$ python -q
>>> import numpy as np
>>> import numpy.linalg as la
>>> np.set_printoptions(precision=2, suppress=True, linewidth=120, legacy="1.25")
>>> def tidy(a):
...     return np.round(a, 2) + 0
... 
>>> A2 = np.array([[2], [3], [2], [0], [2], [1], [1]])
>>> basis = np.array([[3, -3, -1, 4, -2, 4, 1, -5]])
>>> rng = np.random.default_rng(28)
>>> E = A2 @ basis + 0.02 * rng.normal(size=(7, 8))
>>> print(tidy(E))
[[  5.98  -6.    -2.     7.99  -3.99   8.02   2.   -10.02]
 [  9.01  -9.01  -2.98  11.99  -5.99  11.98   3.03 -15.02]
 [  5.99  -5.99  -1.95   8.    -4.     7.96   2.02 -10.01]
 [  0.01   0.03  -0.03  -0.01   0.02   0.03   0.01  -0.02]
 [  5.98  -6.01  -2.     8.01  -4.     8.     2.01 -10.02]
 [  3.    -3.04  -1.02   4.02  -1.99   4.03   0.97  -4.98]
 [  2.98  -2.99  -1.04   3.98  -2.01   3.97   0.98  -4.96]]
>>> M = np.loadtxt("a.csv", delimiter=",")
>>> print(M)
[[ 2.99 -2.99  0.04]
 [ 3.02 -3.    0.  ]
 [ 2.96 -3.    0.01]
 [ 3.   -3.01 -0.02]
 [ 2.96 -2.98  0.05]
 [ 3.03 -2.97 -0.01]
 [ 2.99 -2.98  0.01]
 [ 2.98 -2.99  0.04]
 [ 3.   -3.02  0.  ]
 [ 3.02 -3.02 -0.02]
 [ 3.01 -2.98  0.01]
 [ 3.01 -3.    0.02]
 [ 3.01 -3.01 -0.01]
 [ 3.   -2.97  0.01]
 [ 2.99 -3.02  0.  ]
 [ 2.97 -3.02  0.  ]
 [ 3.   -3.    0.04]
 [-2.99  2.97 -0.99]
 [-3.01  3.   -0.98]
 [-2.99  3.   -0.97]
 [-3.    3.   -0.98]
 [-3.01  3.02 -0.98]
 [-2.93  2.99 -1.01]
 [-2.98  2.98 -1.01]
 [-2.99  3.01 -0.99]
 [-2.99  2.99 -0.99]
 [-3.01  3.03 -0.99]
 [-2.98  3.01 -0.96]
 [-2.96  3.02 -1.  ]
 [-2.99  3.01 -0.99]
 [-3.02  2.96 -1.  ]
 [-2.99  3.02 -0.99]
 [-2.97  3.   -0.99]
 [-2.99  3.01 -1.  ]]
>>> z = M[:, 0] > np.median(M[:, 0])
>>> f = M[z].mean(axis=0) - M[~z].mean(axis=0)
>>> print(tidy(f))
[ 5.98 -6.    1.  ]
>>> print(np.argsort(-np.abs(f).round(6), kind="stable"))
[1 0 2]
>>> print(z.astype(int))
[1 1 1 1 1 1 1 1 1 1 1 1 1 1 1 1 1 0 0 0 0 0 0 0 0 0 0 0 0 0 0 0 0 0]
>>> print(((M - M.mean(axis=0)) @ f > 0).astype(int))
[1 1 1 1 1 1 1 1 1 1 1 1 1 1 1 1 1 0 0 0 0 0 0 0 0 0 0 0 0 0 0 0 0 0]
>>> Ac = (M - M.mean(axis=0)) / M.std(axis=0)
>>> print(np.argwhere(np.abs(Ac) > 2))
[]
>>> coef = la.lstsq(np.delete(Ac, 1, axis=1), Ac[:, 1])[0]
>>> print(tidy(1 - np.var(Ac[:, 1] - np.delete(Ac, 1, axis=1) @ coef)))
1.0
>>> print(np.abs(coef).argmax())
0
>>> print(tidy(coef))
[-0.95 -0.05]
>>> def softmax(z):
...     e = np.exp(z - z.max(axis=-1, keepdims=True))
...     return e / e.sum(axis=-1, keepdims=True)
... 
>>> print(tidy(softmax(M[2] + 3)))
[0.95 0.   0.05]
>>> att = M @ M.T / np.sqrt(3)
>>> print(tidy(softmax(att)[2] @ M))
[ 3.   -3.    0.01]
>>> print(softmax(att).round(6).argmax(axis=1))
[ 9  9  9  9  9  9  9  9  9  9  9  9  9  9  9  9  9 26 26 26 26 26 26 26 26 26 26 26 26 26 26 26 26 26]
>>> proj = M @ la.solve(M.T @ M, M.T)
>>> print(np.allclose(proj @ proj, proj))
True
>>> print(tidy(proj @ M[:, 1]))
[-2.99 -3.   -3.   -3.01 -2.98 -2.97 -2.98 -2.99 -3.02 -3.02 -2.98 -3.   -3.01 -2.97 -3.02 -3.02 -3.    2.97  3.
  3.    3.    3.02  2.99  2.98  3.01  2.99  3.03  3.01  3.02  3.01  2.96  3.02  3.    3.01]
>>> left, sv, Vt = la.svd(M)
>>> print(tidy(sv))
[24.88  2.84  0.11]
>>> A2 = left[:, :2] @ np.diag(sv[:2]) @ Vt[:2]
>>> print(tidy(np.abs(M - A2).max()))
0.04
>>> m1 = np.array([[1.0, 0.0, 0.0], [0.0, 0.5, 0.5], [0.0, 0.5, 0.5]])
>>> left, sv, Vt = la.svd(m1)
>>> print(np.argmax(sv[:-1] / (sv[1:] + 1e-6)) + 1)
2
>>> A2 = left[:, :2] @ np.diag(sv[:2]) @ Vt[:2]
>>> print(tidy(la.norm(m1 - A2, 2)), tidy(sv[2]))
0.0 0.0
>>> print(tidy(la.norm(m1 - A2) / la.norm(m1)))
0.0
>>> print(tidy(A2))
[[1.  0.  0. ]
 [0.  0.5 0.5]
 [0.  0.5 0.5]]
>>> print(la.matrix_rank(m1, rtol=0.05))
2
>>> basis = np.sign(np.array([[1, -3, 0, 3], [4, 1, 3, 2], [-1, 3, 5, 0], [2, -1, 3, -4]]))
>>> A2 = (np.tril(basis, -1) + np.eye(4)) @ (np.triu(basis, 1) + np.eye(4))
>>> w = np.array([8, 5, 1, 9])
>>> J = np.rint(A2 * w @ la.inv(A2)) + 0
>>> print(J)
[[  7.   2.  -1.  -2.]
 [-22.  19.  -9.   2.]
 [-34.  14.  -6.   6.]
 [  2.   2.  -1.   3.]]
>>> z = rng.permutation(4)
>>> print(z)
[0 3 1 2]
>>> A2 = J[z][:, z]
>>> print(np.allclose(A2, J))
False
>>> print(np.diag(A2))
[ 7.  3. 19. -6.]
>>> print(A2)
[[  7.  -2.   2.  -1.]
 [  2.   3.   2.  -1.]
 [-22.   2.  19.  -9.]
 [-34.   6.  14.  -6.]]
>>> print(np.trace(A2))
23.0
>>> q, V = la.qr(J[:, :1])[0], la.qr(J[:, 1:])[0]
>>> sv = la.svd(q.T @ V, compute_uv=False)
>>> print(tidy(sv))
[0.98]
>>> print(tidy(la.norm(q @ q.T - V @ V.T, 2)))
1.0
>>> print(la.cond(M) > 100)
True
>>> print(np.argsort(-la.norm(M, axis=0).round(6), kind="stable")[:3])
[1 0 2]
>>> print(round(np.log10(la.cond(M))))
2
>>> print(tidy(la.norm(M, 2) / la.norm(M)))
0.99
>>> data = np.array([[-6, 4, -3, 2], [-6, -6, -3, -3], [0, 0, -6, 4], [0, 0, -6, -6]])
>>> x0 = np.array([3, -3, -3, 0])
>>> print(data * x0)
[[-18 -12   9   0]
 [-18  18   9   0]
 [  0   0  18   0]
 [  0   0  18   0]]
>>> print(data @ (2 * x0))
[-42  18  36  36]
>>> print(data @ x0)
[-21   9  18  18]
>>> x0 = np.array([0, 3, 2, 0])
>>> rhs = data @ x0
>>> coef, lr = np.zeros(4), 1 / la.norm(data, 2) ** 2
>>> for i in range(25):
...     coef -= lr * data.T @ (data @ coef - rhs)
...     if i % 5 == 0: print(i, round(la.norm(data @ coef - rhs), 2))
... 
0 11.58
5 3.14
10 0.89
15 0.25
20 0.07
>>> print(tidy(la.cond(data)))
2.12
>>> q, V = la.qr(data[:, :2])[0], la.qr(data[:, 2:])[0]
>>> sv = la.svd(q.T @ V, compute_uv=False)
>>> print((sv > 0.9).sum())
0
>>> W0 = np.array([[0, 0, 1, 0, 2, 2, 0, 1],
...     [2, 1, 2, 2, 1, 1, 1, 1],
...     [2, 2, 0, 2, 2, 1, 1, 1],
...     [0, 1, 2, 2, 2, 2, 1, 0]])
>>> W0[:, 4] = -3 * W0[:, 1]
>>> print(W0)
[[ 0  0  1  0  0  2  0  1]
 [ 2  1  2  2 -3  1  1  1]
 [ 2  2  0  2 -6  1  1  1]
 [ 0  1  2  2 -3  2  1  0]]
>>> G = W0.T @ W0
>>> print(la.matrix_rank(G))
4
>>> print((W0 @ W0.T).shape)
(4, 4)
>>> print(tidy(la.eigvalsh(G)[::-1]))
[89.88 10.15  2.59  2.38  0.    0.    0.    0.  ]
>>> basis = np.sign(np.array([[3, -1, -3, -3], [-3, 2, -2, -1], [-3, 3, 0, 1], [3, 1, 1, -1]]))
>>> A2 = (np.tril(basis, -1) + np.eye(4)) @ (np.triu(basis, 1) + np.eye(4))
>>> w = np.array([0, 3, 3, 0])
>>> X = np.rint(A2 * w @ la.inv(A2)) + 0
>>> print(X)
[[-9.  3. -9.  3.]
 [ 6.  0.  6.  0.]
 [12. -3. 12. -3.]
 [-6.  3. -6.  3.]]
>>> print(tidy(la.matrix_power(X, 2)))
[[-27.   9. -27.   9.]
 [ 18.   0.  18.   0.]
 [ 36.  -9.  36.  -9.]
 [-18.   9. -18.   9.]]
>>> print(np.allclose(X @ X.T, X.T @ X))
False
>>> theta = np.radians(30)
>>> Rm = np.eye(4)
>>> Rm[0, 0] = Rm[3, 3] = np.cos(theta)
>>> Rm[0, 3], Rm[3, 0] = -np.sin(theta), np.sin(theta)
>>> print(tidy(Rm))
[[ 0.87  0.    0.   -0.5 ]
 [ 0.    1.    0.    0.  ]
 [ 0.    0.    1.    0.  ]
 [ 0.5   0.    0.    0.87]]
>>> A2 = X @ Rm.T
>>> print(np.allclose(la.norm(X, axis=1), la.norm(A2, axis=1)))
True
>>> print(tidy(la.det(Rm)), tidy(np.trace(Rm)))
1.0 3.73
>>> x0 = np.array([1, 2, -1, 2])
>>> print(tidy(Rm @ np.eye(4)[0]))
[0.87 0.   0.   0.5 ]
>>> print(tidy(Rm @ x0))
[-0.13  2.   -1.    2.23]
>>> print(la.norm(Rm @ x0) <= la.norm(Rm, 2) * la.norm(x0) + 1e-9)
True
>>> left, sv, Vt = la.svd(X)
>>> V = Vt[:(sv > 1e-8).sum()]
>>> x0 = X[3] + 4 * X[0] + rng.integers(2) * np.eye(4)[2]
>>> print(x0)
[-42.  15. -42.  15.]
>>> print(tidy(V.T @ V))
[[0.5 0.  0.5 0. ]
 [0.  0.5 0.  0.5]
 [0.5 0.  0.5 0. ]
 [0.  0.5 0.  0.5]]
>>> print(tidy(la.norm(x0 - V.T @ V @ x0)))
0.0
>>> mat = np.array([[1, 0, 2, 1, 0, 1, 1, 1, 2, 0],
...     [1, 2, 0, 0, 2, 2, 0, 2, 1, 0],
...     [2, 0, 1, 1, 2, 1, 0, 1, 0, 2],
...     [2, 0, 0, 0, 0, 0, 1, 2, 2, 2],
...     [0, 0, 1, 0, 2, 2, 2, 0, 2, 1],
...     [1, 1, 1, 0, 1, 1, 2, 0, 0, 1],
...     [1, 2, 2, 1, 2, 2, 0, 1, 1, 0],
...     [1, 2, 1, 0, 2, 1, 1, 2, 2, 1],
...     [1, 2, 2, 2, 2, 0, 0, 2, 0, 2],
...     [1, 1, 1, 1, 0, 2, 1, 1, 1, 1],
...     [0, 2, 1, 0, 1, 0, 1, 0, 1, 1]])
>>> mat[9] = mat[8]
>>> print(mat)
[[1 0 2 1 0 1 1 1 2 0]
 [1 2 0 0 2 2 0 2 1 0]
 [2 0 1 1 2 1 0 1 0 2]
 [2 0 0 0 0 0 1 2 2 2]
 [0 0 1 0 2 2 2 0 2 1]
 [1 1 1 0 1 1 2 0 0 1]
 [1 2 2 1 2 2 0 1 1 0]
 [1 2 1 0 2 1 1 2 2 1]
 [1 2 2 2 2 0 0 2 0 2]
 [1 2 2 2 2 0 0 2 0 2]
 [0 2 1 0 1 0 1 0 1 1]]
>>> A2 = np.array([[-2, 2, -1],
...     [2, -2, 1],
...     [1, -2, 1],
...     [-2, 1, 0],
...     [-1, 1, -2],
...     [0, 0, 0],
...     [2, -2, -1],
...     [1, -2, -2],
...     [1, -1, -2],
...     [2, 2, 0]])
>>> print(np.einsum("ij,ij->i", mat, mat))
[13 18 16 17 18 10 20 21 25 25  9]
>>> print(np.einsum("ik,kj->ji", mat, A2))
[[  3   3  -2   6   7   6   2   9   4   4   9]
 [ -7  -5   7   0  -4  -3  -6  -8  -2  -2  -6]
 [ -6  -9  -7 -11  -9  -3  -5 -11  -5  -5  -2]]
>>> A2 = np.c_[mat[:, :4] @ np.array([[1, 2, -1, 2], [1, -3, -2, -1], [1, -2, 1, 1], [-3, 0, 2, -3]]), np.array([5, 5, 3, 2, 4, 1, 3, 4, 4, 1, 5])]
>>> print(A2)
[[ 0 -2  3  1  5]
 [ 3 -4 -5  0  5]
 [ 0  2  1  2  3]
 [ 2  4 -2  4  2]
 [ 1 -2  1  1  4]
 [ 3 -3 -2  2  1]
 [ 2 -8 -1 -1  3]
 [ 4 -6 -4  1  4]
 [-1 -8  1 -4  4]
 [-1 -8  1 -4  1]
 [ 3 -8 -3 -1  5]]
>>> print(la.matrix_rank(np.c_[mat, A2]))
11
>>> print(tidy(la.norm(A2 - mat @ la.lstsq(mat, A2)[0], axis=0)))
[0.   0.   0.   0.   2.12]
